% python3 -q
>>> import numpy as np
>>> np.set_printoptions(precision=2, suppress=True, linewidth=120)
>>> C = np.array([[2, 0, 3, 2]])
>>> rng = np.random.default_rng(66550)
>>> F = rng.normal(size=(22, 1)) @ C + np.array([0, 0, -2, 3])
>>> print(F)
[[-1.35  0.   -4.02  1.65]
 [ 1.51  0.    0.27  4.51]
 [ 0.37  0.   -1.45  3.37]
 [ 0.52  0.   -1.22  3.52]
 [ 1.35  0.    0.03  4.35]
 [ 1.45  0.    0.18  4.45]
 [ 0.92  0.   -0.62  3.92]
 [ 0.14  0.   -1.79  3.14]
 [ 1.62  0.    0.43  4.62]
 [ 1.93  0.    0.9   4.93]
 [-0.81  0.   -3.21  2.19]
 [ 0.39  0.   -1.42  3.39]
 [ 1.72  0.    0.58  4.72]
 [-1.94  0.   -4.91  1.06]
 [ 1.26  0.   -0.12  4.26]
 [ 2.7   0.    2.05  5.7 ]
 [ 0.85  0.   -0.73  3.85]
 [ 2.95  0.    2.42  5.95]
 [-0.26  0.   -2.39  2.74]
 [ 1.61  0.    0.41  4.61]
 [ 1.18  0.   -0.23  4.18]
 [ 0.97  0.   -0.54  3.97]]
>>> [round(float(x), 2) for x in np.linalg.svd(F, compute_uv=False)[:3]]
[19.76, 9.65, 0.0]
>>> np.argsort(-np.linalg.norm(F, axis=0).round(6), kind="stable")[:3]
array([3, 2, 0])
>>> print(round(np.linalg.norm(F, 2) / np.linalg.norm(F), 2))
0.9
>>> np.linalg.matrix_rank(F, rtol=0.1)
np.int64(2)
>>> U, sig, VT = np.linalg.svd(F, full_matrices=False)
>>> print(np.allclose(U * sig @ VT, F))
True
>>> sig.round(2) + 0
array([19.76,  9.65,  0.  ,  0.  ])
>>> np.round(np.sqrt((sig ** 2).sum()), 2), np.round(np.linalg.norm(F), 2)
(np.float64(21.99), np.float64(21.99))
>>> print(U.shape, sig.shape, VT.shape)
(22, 4) (4,) (4, 4)
>>> print(np.abs(U[:, 0]).round(6).argmax())
17
>>> print(np.round(U.T @ F @ VT.T, 2) + 0)
[[19.76  0.    0.    0.  ]
 [ 0.    9.65  0.    0.  ]
 [ 0.    0.    0.    0.  ]
 [ 0.    0.    0.    0.  ]]
>>> sig = 5 * 0.5 ** np.arange(3)
>>> Q, _ = np.linalg.qr(np.array([[-1.2, -0.4, -0.3], [1.5, -0.8, 0.0], [-1.6, -0.6, -0.8]]))
>>> mat = rng.normal(size=(24, 3)) * sig @ Q
>>> print(mat)
[[ 7.97  0.33  8.26]
 [-0.51 -1.51  2.24]
 [-5.38  1.11 -3.33]
 [ 9.79  1.48  9.16]
 [ 0.93 -0.19  2.89]
 [ 1.89  5.65  3.94]
 [ 2.96 -0.96  3.39]
 [-1.15  1.35 -0.3 ]
 [ 3.25 -0.84  3.  ]
 [-0.46  0.1  -3.45]
 [-2.57  0.58  2.26]
 [-2.14 -0.26 -2.86]
 [-0.81  3.03 -3.45]
 [-3.18  2.9  -3.82]
 [ 1.32 -3.82 -3.63]
 [-3.33 -6.56 -4.8 ]
 [ 3.95  3.8   3.33]
 [-1.42 -2.53 -4.38]
 [-3.44 -0.09 -3.19]
 [ 2.6  -1.13  0.9 ]
 [-0.78 -2.66 -1.46]
 [ 2.99 -0.87  5.04]
 [-0.7   1.28  0.31]
 [ 2.21 -2.14 -1.72]]
>>> proj = mat @ np.linalg.solve(mat.T @ mat, mat.T)
>>> np.diag(proj)
array([0.22, 0.11, 0.13, 0.32, 0.05, 0.21, 0.05, 0.02, 0.05, 0.09, 0.21, 0.02, 0.2 , 0.14, 0.23, 0.3 , 0.15, 0.1 ,
       0.04, 0.05, 0.05, 0.11, 0.02, 0.14])
>>> round(np.trace(proj), 2)
np.float64(3.0)
>>> Xc = mat - mat.mean(axis=0)
>>> V = np.linalg.svd(Xc)[2][:1]
>>> out = Xc - Xc @ V.T @ V
>>> print(np.linalg.norm(out, axis=1).round(6).argmax())
15
>>> round(np.linalg.norm(out) / np.linalg.norm(Xc), 2)
np.float64(0.49)
>>> np.diag(V.T @ V)
array([0.41, 0.03, 0.56])
>>> J = np.load("mat.npy")
>>> J
array([[-1,  1, -1,  1, -1,  1],
       [ 2,  2,  2,  2,  2,  2],
       [-1, -1, -1, -1, -1, -1],
       [-1,  1, -1,  1, -1,  1],
       [ 2,  2,  2,  2,  2,  2],
       [-1, -1, -1, -1, -1, -1]])
>>> idx = rng.permutation(6)
>>> print(idx)
[1 0 2 3 5 4]
>>> out = J[idx][:, idx]
>>> np.diag(out)
array([ 2, -1, -1,  1, -1,  2])
>>> np.round(np.linalg.det(out), 2), round(float(np.linalg.det(J[idx])), 2)
(np.float64(0.0), 0.0)
>>> np.round(np.abs(np.linalg.eigvals(J)).max(), 2)
np.float64(2.0)
>>> np.linalg.matrix_power(J, 2)
array([[ 0,  0,  0,  0,  0,  0],
       [ 0,  8,  0,  8,  0,  8],
       [ 0, -4,  0, -4,  0, -4],
       [ 0,  0,  0,  0,  0,  0],
       [ 0,  8,  0,  8,  0,  8],
       [ 0, -4,  0, -4,  0, -4]])
>>> np.round(np.linalg.det(J), 2)
np.float64(0.0)
>>> np.allclose(J, J.T)
False
>>> G = J.T @ J
>>> (J @ J.T).shape
(6, 6)
>>> np.diag(G)
array([12, 12, 12, 12, 12, 12])
>>> np.round(np.linalg.svd(J, compute_uv=False) ** 2, 2) + 0
array([60., 12.,  0.,  0.,  0.,  0.])
>>> Xc = mat - mat.mean(axis=0)
>>> U, sig, VT = np.linalg.svd(Xc, full_matrices=False)
>>> print(VT[0] * np.sign(VT[0, np.abs(VT[0]).argmax()]))
[0.64 0.17 0.75]
>>> np.linalg.matrix_rank(Xc)
np.int64(3)
>>> np.round(Xc.mean(axis=0), 2) + 0
array([0., 0., 0.])
>>> print(np.abs(VT[-1]))
[0.7  0.29 0.66]
>>> sig ** 2 / (sig ** 2).sum()
array([0.76, 0.18, 0.06])
>>> np.abs(U[:, 0]).argmax()
np.int64(3)
>>> (np.sign(U[:, 0]) == np.sign(U[0, 0])).astype(int)
array([1, 1, 0, 1, 1, 1, 1, 0, 1, 0, 0, 0, 0, 0, 0, 0, 1, 0, 0, 1, 0, 1, 0, 0])
>>> np.linalg.matrix_rank(J, rtol=0.1)
np.int64(2)
>>> np.argsort(-np.linalg.norm(J, axis=0).round(6), kind="stable")[:3]
array([0, 1, 2])
>>> np.linalg.cond(J) > 100
np.True_
>>> K = np.loadtxt("a.csv", delimiter=",")
>>> K
array([[ 0., 16.,  0.],
       [ 0.,  0., 12.],
       [ 0., 14.,  0.],
       [ 8.,  0.,  2.],
       [ 0.,  0., 17.],
       [ 3., 11.,  0.],
       [11.,  1.,  0.],
       [ 5.,  0.,  7.],
       [ 3.,  0., 22.],
       [11.,  1.,  0.],
       [ 4.,  4.,  0.],
       [ 0., 12.,  0.],
       [ 5.,  0.,  7.],
       [ 0.,  8.,  2.],
       [11.,  1.,  0.],
       [15.,  0.,  2.],
       [ 7.,  6.,  0.],
       [ 0.,  8.,  2.],
       [ 7.,  6.,  0.],
       [ 0., 14.,  0.],
       [ 0.,  0.,  7.],
       [11.,  1.,  0.],
       [ 7.,  6.,  0.],
       [ 7.,  6.,  0.],
       [ 0.,  5.,  2.],
       [ 4.,  4.,  0.],
       [ 0.,  5.,  2.],
       [ 0.,  0., 12.],
       [ 2.,  0., 12.]])
>>> idx = K[:, 2] > np.median(K[:, 2])
>>> f = K[idx].mean(axis=0) - K[~idx].mean(axis=0)
>>> round(float((((K - K.mean(axis=0)) @ f > 0) == idx).mean()), 2)
0.79
>>> print(np.argsort(-np.abs(f).round(6), kind="stable"))
[2 1 0]
>>> proj = K @ np.linalg.solve(K.T @ K, K.T)
>>> np.diag(proj)
array([0.21, 0.11, 0.16, 0.06, 0.22, 0.1 , 0.12, 0.05, 0.35, 0.12, 0.02, 0.12, 0.05, 0.06, 0.12, 0.22, 0.06, 0.06,
       0.06, 0.16, 0.04, 0.12, 0.06, 0.06, 0.02, 0.02, 0.02, 0.11, 0.1 ])
>>> np.linalg.matrix_rank(np.eye(29) - proj)
np.int64(26)
>>> np.allclose(proj @ proj, proj)
True
>>> np.round(np.linalg.eigvalsh(proj), 2) + 0
array([0., 0., 0., 0., 0., 0., 0., 0., 0., 0., 0., 0., 0., 0., 0., 0., 0., 0., 0., 0., 0., 0., 0., 0., 0., 0., 1., 1.,
       1.])
>>> Xc = K - K.mean(axis=0)
>>> V = np.linalg.svd(Xc)[2][:2]
>>> out = Xc - Xc @ V.T @ V
>>> print((Xc @ V.T).std(axis=0))
[6.67 5.38]
>>> np.round(np.cov(Xc @ V.T, rowvar=False), 2) + 0
array([[46.04,  0.  ],
       [ 0.  , 30.03]])
>>> t3 = np.stack([K, -2 * K, K[::-1]])
>>> print(np.linalg.norm(t3, axis=(1, 2)))
[ 60.99 121.98  60.99]
>>> data = np.load("dump.npy")
>>> data
array([[ 0.52, -0.41, -0.42],
       [ 0.64,  1.49, -0.02],
       [-0.42,  2.87, -2.96],
       [-4.85, -2.3 ,  2.41],
       [-1.52,  0.27,  1.1 ],
       [-2.38,  0.31, -1.26],
       [ 0.37,  0.84, -1.58],
       [-0.06, -0.96,  0.09],
       [-1.74, -0.96,  1.26],
       [-2.55, -1.38,  1.42],
       [-4.99, -0.83,  1.71],
       [ 2.81,  1.84, -1.64],
       [ 2.4 ,  0.06,  1.99],
       [ 1.43, -1.37,  1.07],
       [ 2.43, -0.52,  0.27],
       [-2.63, -1.02, -0.62],
       [ 0.31,  1.5 , -1.88],
       [ 2.36, -0.06, -1.34],
       [ 1.82,  0.86,  0.68],
       [ 0.3 , -0.15, -1.62],
       [ 1.09,  0.49,  0.18],
       [-1.31,  0.44,  0.52]])
>>> idx = data[:, 2] > np.median(data[:, 2])
>>> f = data[idx].mean(axis=0) - data[~idx].mean(axis=0)
>>> ((data - data.mean(axis=0)) @ f > 0).astype(int)
array([0, 0, 0, 1, 1, 0, 0, 1, 1, 1, 1, 0, 1, 1, 0, 1, 0, 0, 0, 0, 0, 1])
>>> print(round(float((((data - data.mean(axis=0)) @ f > 0) == idx).mean()), 2))
0.77
>>> out = np.c_[data[:, :1] @ np.array([[-1]]), np.array([-6, 4, 0, 3, -8, -5, 1, 5, -5, 6, 6, 9, -1, -2, 4, -3, 5, 9, 5, -4, -3, -1])]
>>> out
array([[-0.52, -6.  ],
       [-0.64,  4.  ],
       [ 0.42,  0.  ],
       [ 4.85,  3.  ],
       [ 1.52, -8.  ],
       [ 2.38, -5.  ],
       [-0.37,  1.  ],
       [ 0.06,  5.  ],
       [ 1.74, -5.  ],
       [ 2.55,  6.  ],
       [ 4.99,  6.  ],
       [-2.81,  9.  ],
       [-2.4 , -1.  ],
       [-1.43, -2.  ],
       [-2.43,  4.  ],
       [ 2.63, -3.  ],
       [-0.31,  5.  ],
       [-2.36,  9.  ],
       [-1.82,  5.  ],
       [-0.3 , -4.  ],
       [-1.09, -3.  ],
       [ 1.31, -1.  ]])
>>> np.linalg.matrix_rank(np.c_[data, out])
np.int64(4)
>>> np.linalg.matrix_rank(out)
np.int64(2)
>>> np.round(np.linalg.norm(out - data @ np.linalg.lstsq(data, out)[0], axis=0), 2) + 0
array([ 0.  , 22.91])
>>> vec = np.array([-2, -2])
>>> y = out @ vec
>>> np.linalg.solve(out.T @ out, out.T @ y)
array([-2., -2.])
>>> y = y + 0.3 * rng.normal(size=22)
>>> y
array([ 13.29,  -6.58,  -0.82, -16.05,  13.21,   5.62,  -1.15, -10.  ,   6.45, -17.59, -21.98, -12.46,   6.34,   6.73,
        -3.01,   1.03,  -9.44, -13.43,  -6.56,   8.46,   8.03,  -0.53])
>>> b, *_ = np.linalg.lstsq(out, y)
>>> np.round(np.linalg.norm(y - out @ b), 2)
np.float64(0.98)
>>> b
array([-2.  , -2.02])
>>> b.round()
array([-2., -2.])
>>> th = np.radians(72)
>>> R = np.eye(3)
>>> R[1, 1] = R[2, 2] = np.cos(th)
>>> R[1, 2], R[2, 1] = -np.sin(th), np.sin(th)
>>> R
array([[ 1.  ,  0.  ,  0.  ],
       [ 0.  ,  0.31, -0.95],
       [ 0.  ,  0.95,  0.31]])
>>> out = data @ R.T
>>> np.allclose(np.linalg.norm(data, axis=1), np.linalg.norm(out, axis=1))
True
>>> dist = np.linalg.norm(data[:, None] - data[None], axis=-1)
>>> print(np.linalg.matrix_rank(dist ** 2))
5
>>> np.unravel_index(dist.round(6).argmax(), dist.shape)
(np.int64(3), np.int64(11))
>>> dist[:5, :5]
array([[0.  , 1.95, 4.25, 6.36, 2.63],
       [1.95, 0.  , 3.42, 7.1 , 2.72],
       [4.25, 3.42, 0.  , 8.67, 4.95],
       [6.36, 7.1 , 8.67, 0.  , 4.41],
       [2.63, 2.72, 4.95, 4.41, 0.  ]])
>>> m1 = np.load("arr.npy")
>>> m1
array([[ 5., -2.,  0.,  0.],
       [-2.,  0., -2.,  0.],
       [ 0., -2.,  1., -2.],
       [ 0.,  0., -2.,  0.]])
>>> evals, V = np.linalg.eigh(m1)
>>> vec = np.array([0, 0, 1, 1])
>>> np.abs(m1).sum(axis=1).max(), round(float(np.abs(evals).max()), 2)
(np.float64(7.0), 5.82)
>>> (np.sign(V[:, -1].round(6)) == np.sign(V[0, -1].round(6))).astype(int)
array([1, 0, 1, 0])
>>> vec @ m1 @ vec / (vec @ vec), round(float(evals[0]), 2), round(evals[-1], 2)
(np.float64(-1.5), -2.55, np.float64(5.82))
